% ipython --no-banner

In [1]: import numpy as np

In [2]: np.set_printoptions(precision=3, suppress=True, linewidth=100)

In [3]: F = np.loadtxt("run8.csv", delimiter=",")

In [4]: print(F)
[[-0.333 -1.017 -0.348 -0.42  -1.125 -1.012 -0.74  -0.465 -0.343 -0.357 -0.297  0.088]
 [-1.01  -1.089  1.7    0.034  1.007  3.53   0.187  4.033  1.852  1.66   0.606  0.378]
 [ 0.991  2.627 -1.806  1.221 -0.79  -1.7    1.528 -5.667 -0.424 -0.562  0.836 -1.298]
 [-1.786 -1.786  0.587  0.793 -0.999  3.657 -0.584  0.657  2.315  1.057  0.977  0.294]
 [-1.163 -0.717 -0.608  0.923 -1.798  1.569 -0.294 -2.342  1.317  0.321  0.858 -0.077]
 [ 0.622  0.439  0.261 -0.592  1.23  -0.787 -0.757  1.643 -1.222 -0.432 -0.715  0.902]
 [-0.873  0.536  0.687  0.768  1.642  3.457 -0.393  2.09   0.804  1.134  0.881  1.243]
 [-0.176 -0.19   1.112 -0.496  1.211  1.228 -0.535  3.18   0.066  0.753  0.106  0.749]
 [ 1.394 -1.237  0.246 -2.307 -0.616 -4.854 -0.482  1.468 -2.112 -1.512 -2.306 -0.417]
 [-1.252 -0.81   0.362  0.915  0.502  3.218  0.006  1.136  1.499  0.795  0.634  0.537]
 [-0.079  0.065  0.158 -0.175  0.456  0.185 -0.659  0.85  -0.429 -0.024 -0.133  0.69 ]
 [ 0.784 -0.167 -1.28   0.013 -1.895 -3.276  0.31  -3.842 -0.593 -1.387 -0.725 -1.118]
 [ 2.252  3.237 -2.45   0.32  -2.99  -4.846  1.611 -8.8   -1.371 -1.706  0.038 -2.164]
 [-0.537 -1.52   2.489 -0.647  3.144  2.867 -0.105  7.565  0.935  1.205 -0.551  0.99 ]]

In [5]: W = np.array([[2, 1, 2],
   ...:     [0, 0, 3],
   ...:     [1, 2, 0],
   ...:     [1, 2, 1],
   ...:     [3, 2, 0],
   ...:     [0, 3, 1],
   ...:     [3, 1, 0],
   ...:     [3, 1, 3],
   ...:     [3, 2, 0],
   ...:     [2, 2, 0],
   ...:     [0, 2, 2],
   ...:     [1, 0, 0]])

In [6]: coef = np.array([6, 2, -1])

In [7]: hid = np.maximum(F @ W + coef, 0)

In [8]: np.linalg.matrix_rank(hid)
Out[8]: np.int64(3)

In [9]: W2 = np.array([[-2, -1], [-1, 2], [-3, -1]])

In [10]: W @ W2
Out[10]: 
array([[-11,  -2],
       [ -9,  -3],
       [ -4,   3],
       [ -7,   2],
       [ -8,   1],
       [ -6,   5],
       [ -7,  -1],
       [-16,  -4],
       [ -8,   1],
       [ -6,   2],
       [ -8,   2],
       [ -2,  -1]])
